>>> import numpy as np
>>> import numpy.linalg as la
>>> np.set_printoptions(suppress=True, linewidth=120)
>>> data = np.array([[0, 1, 1, 1], [1, 0, 1, 0], [1, 1, 0, 0], [1, 0, 0, 0]])
>>> evals, V = la.eigh(data)
>>> np.round(np.abs(V[:, -1]), 2)
array([0.61, 0.52, 0.52, 0.28])
>>> print(np.round(V @ np.diag(evals) @ V.T, 2) + 0)
[[0. 1. 1. 1.]
 [1. 0. 1. 0.]
 [1. 1. 0. 0.]
 [1. 0. 0. 0.]]
>>> q = data.astype(float).copy()
>>> for j in range(4):
...     q[:, j] -= q[:, :j] @ (q[:, :j].T @ q[:, j])
...     q[:, j] /= la.norm(q[:, j])
... 
>>> print(np.round(q.T @ data, 2) + 0)
[[1.73 0.58 0.58 0.  ]
 [0.   1.29 0.52 0.77]
 [0.   0.   1.18 0.51]
 [0.   0.   0.   0.38]]
>>> q.round(2)
array([[ 0.  ,  0.77,  0.51,  0.38],
       [ 0.58, -0.26,  0.68, -0.38],
       [ 0.58,  0.52, -0.51, -0.38],
       [ 0.58, -0.26, -0.17,  0.76]])
>>> round(float(q[:, 3] @ q[:, 2]), 2)
-0.0
>>> np.round(la.norm(q, axis=0), 2)
array([1., 1., 1., 1.])
>>> J = np.loadtxt("layer4.csv", delimiter=",")
>>> J
array([[ 7.95,  6.05, -0.5 ],
       [-6.78,  7.3 ,  0.85],
       [-1.12, -9.26,  3.62],
       [ 2.1 ,  9.16, -3.41],
       [ 7.42, -3.86, -5.48],
       [-2.22, -3.6 ,  9.06],
       [-8.19,  4.9 ,  2.99],
       [ 2.91, -9.29, -2.29],
       [-2.29,  7.04,  6.72],
       [-1.46, -8.99,  4.12],
       [-8.21, -4.79,  3.1 ],
       [ 7.05, -6.87,  1.74],
       [ 6.09, -7.86, -1.11],
       [ 9.76,  2.05, -0.79],
       [-4.63,  2.71,  8.44],
       [ 2.4 , -9.44,  2.25],
       [ 8.16,  5.65, -1.21],
       [-5.79,  1.33, -8.05],
       [ 6.64,  6.84,  3.  ],
       [ 6.88, -7.07,  1.65],
       [ 1.21,  8.67, -4.84],
       [-7.08,  4.5 ,  5.44],
       [-1.07, -9.41,  3.2 ],
       [ 6.41, -6.28, -4.41],
       [-4.62,  6.54,  5.99],
       [-1.85,  0.94, -9.78],
       [-9.69,  1.39, -2.07],
       [ 1.37, -8.51, -5.07],
       [ 7.5 ,  6.6 ,  0.44],
       [-8.18,  1.8 ,  5.47],
       [ 4.85, -8.66,  1.2 ],
       [-4.58,  2.97,  8.38],
       [-8.04, -4.57, -3.81]])
>>> B = np.c_[J[:, :2] @ np.array([[2, 1], [0, 2]]), np.array([3, 1, 2, -2, 3, 3, -1, -1, 1, -1, -2, 0, 2, 1, 1, 3, 1, 2, -1, -2, 0, 2, 2, -1, -1, -2, 3, -1, 0, 0, 1, -1, -1])]
>>> B.round(2)
array([[ 15.9 ,  20.05,   3.  ],
       [-13.56,   7.82,   1.  ],
       [ -2.24, -19.64,   2.  ],
       [  4.2 ,  20.42,  -2.  ],
       [ 14.84,  -0.3 ,   3.  ],
       [ -4.44,  -9.42,   3.  ],
       [-16.38,   1.61,  -1.  ],
       [  5.82, -15.67,  -1.  ],
       [ -4.58,  11.79,   1.  ],
       [ -2.92, -19.44,  -1.  ],
       [-16.42, -17.79,  -2.  ],
       [ 14.1 ,  -6.69,   0.  ],
       [ 12.18,  -9.63,   2.  ],
       [ 19.52,  13.86,   1.  ],
       [ -9.26,   0.79,   1.  ],
       [  4.8 , -16.48,   3.  ],
       [ 16.32,  19.46,   1.  ],
       [-11.58,  -3.13,   2.  ],
       [ 13.28,  20.32,  -1.  ],
       [ 13.76,  -7.26,  -2.  ],
       [  2.42,  18.55,   0.  ],
       [-14.16,   1.92,   2.  ],
       [ -2.14, -19.89,   2.  ],
       [ 12.82,  -6.15,  -1.  ],
       [ -9.24,   8.46,  -1.  ],
       [ -3.7 ,   0.03,  -2.  ],
       [-19.38,  -6.91,   3.  ],
       [  2.74, -15.65,  -1.  ],
       [ 15.  ,  20.7 ,   0.  ],
       [-16.36,  -4.58,   0.  ],
       [  9.7 , -12.47,   1.  ],
       [ -9.16,   1.36,  -1.  ],
       [-16.08, -17.18,  -1.  ]])
>>> np.round(la.norm(la.qr(J)[0].T @ B, axis=0) ** 2 / ((B ** 2).sum(axis=0) + 1e-12), 2)
array([1.  , 1.  , 0.04])
